$ python3 -q
>>> import numpy as np
>>> import numpy.linalg as la
>>> np.set_printoptions(suppress=True, linewidth=140)
>>> mat = np.loadtxt("a.csv", delimiter=",")
>>> print(mat)
[[-2.  0.  0.  0.  0. -2.  0.  0.  0.  0.  1. -1.  0.]
 [-1.  0. -1.  0.  0.  0.  2.  2.  2.  0.  0.  0.  0.]
 [ 0.  0.  0.  0.  0.  2.  1.  2.  0.  0.  0.  0.  0.]
 [-2.  0.  0.  0.  0.  0.  1.  0.  0.  0. -2.  0.  0.]
 [ 0.  0.  0. -1.  0.  0.  0.  0.  0.  0.  0.  0.  1.]]
>>> W1 = np.array([[2, -3],
...     [0, -4],
...     [4, 3],
...     [-3, 0],
...     [3, 2],
...     [-1, 4],
...     [-2, 2],
...     [4, 5],
...     [-5, 3],
...     [4, 1],
...     [4, -5],
...     [5, -1],
...     [-3, 4]])
>>> beta = np.array([1, 2])
>>> H = np.maximum(mat @ W1 + beta, 0)
>>> print(la.matrix_rank(H))
2
>>> basis = np.array([[3, 3], [0, -2]])
>>> print(H @ basis)
[[  0.   0.]
 [  0. -44.]
 [ 15. -29.]
 [  0. -40.]
 [  3.  -9.]]
>>> rng = np.random.default_rng(426)
>>> out = mat + rng.integers(-2, 3, (5, 3)) @ rng.integers(-2, 3, (3, 13))
>>> print(out)
[[-2.  4.  0. -2.  4.  6.  0.  0. -4.  4.  1. -7. -4.]
 [-4. -3. -7.  5. -1.  2.  8.  1.  1.  4.  7. -1.  2.]
 [ 0. -3. -3.  2. -4. -2.  1.  1.  2. -2.  1.  5.  5.]
 [-2.  1.  3. -1.  2.  0.  1.  1.  0.  0. -3. -2. -3.]
 [-1.  2. -1. -1.  3.  6.  2.  0. -3.  4.  2. -5. -2.]]
>>> print(np.abs(out - mat).sum(axis=1))
[36. 42. 32. 14. 32.]
>>> print(la.matrix_rank(out - mat, tol=1e-8))
3
>>> print(out - mat)
[[ 0.  4.  0. -2.  4.  8.  0.  0. -4.  4.  0. -6. -4.]
 [-3. -3. -6.  5. -1.  2.  6. -1. -1.  4.  7. -1.  2.]
 [ 0. -3. -3.  2. -4. -4.  0. -1.  2. -2.  1.  5.  5.]
 [ 0.  1.  3. -1.  2.  0.  0.  1.  0.  0. -1. -2. -3.]
 [-1.  2. -1.  0.  3.  6.  2.  0. -3.  4.  2. -5. -3.]]
>>> print(np.round(la.svd(out - mat, compute_uv=False), 2) + 0)
[19.91 14.98  4.14  0.    0.  ]
>>> Uu, sig, vt = la.svd(out, full_matrices=False)
>>> print(round(np.sqrt((sig ** 2).sum()), 2), np.round(la.norm(out), 2))
25.96 25.96
>>> print(np.round(vt @ vt.T, 2) + 0)
[[1. 0. 0. 0. 0.]
 [0. 1. 0. 0. 0.]
 [0. 0. 1. 0. 0.]
 [0. 0. 0. 1. 0.]
 [0. 0. 0. 0. 1.]]
>>> print(np.allclose(Uu * sig @ vt, out))
True
>>> print(np.round(sig / sig[0], 2))
[1.   0.87 0.27 0.12 0.08]
>>> print(np.round(Uu.T @ Uu, 2) + 0)
[[1. 0. 0. 0. 0.]
 [0. 1. 0. 0. 0.]
 [0. 0. 1. 0. 0.]
 [0. 0. 0. 1. 0.]
 [0. 0. 0. 0. 1.]]
>>> print(np.round(np.cumsum(sig ** 2) / np.sum(sig ** 2), 2))
[0.54 0.95 0.99 1.   1.  ]
>>> print(np.round(Uu.T @ out @ vt.T, 2) + 0)
[[19.12  0.    0.    0.    0.  ]
 [ 0.   16.55  0.    0.    0.  ]
 [ 0.    0.    5.18  0.    0.  ]
 [ 0.    0.    0.    2.37  0.  ]
 [ 0.    0.    0.    0.    1.46]]
>>> print((sig > 1e-8).sum())
5
>>> u = np.array([4, 1, -2])
>>> print(np.array([np.convolve(row, u, "same") for row in mat]))
[[-2.  4.  0.  0. -8. -2.  4.  0.  0.  4. -3. -3.  2.]
 [-1. -2. -1.  2.  0.  8. 10.  6. -2. -4.  0.  0.  0.]
 [ 0.  0.  0.  0.  8.  6.  5.  0. -4.  0.  0.  0.  0.]
 [-2.  4.  0.  0.  0.  4.  1. -2.  0. -8. -2.  4.  0.]
 [ 0.  0. -4. -1.  2.  0.  0.  0.  0.  0.  0.  4.  1.]]
>>> print(np.cross(mat[3, :3], mat[2, :3]))
[ 0.  0. -0.]
>>> print(np.polyval(u, mat[3]))
[12. -2. -2. -2. -2. -2.  3. -2. -2. -2. 12. -2. -2.]
>>> print(np.convolve(mat[3], u))
[-8. -2.  4.  0.  0.  0.  4.  1. -2.  0. -8. -2.  4.  0.  0.]
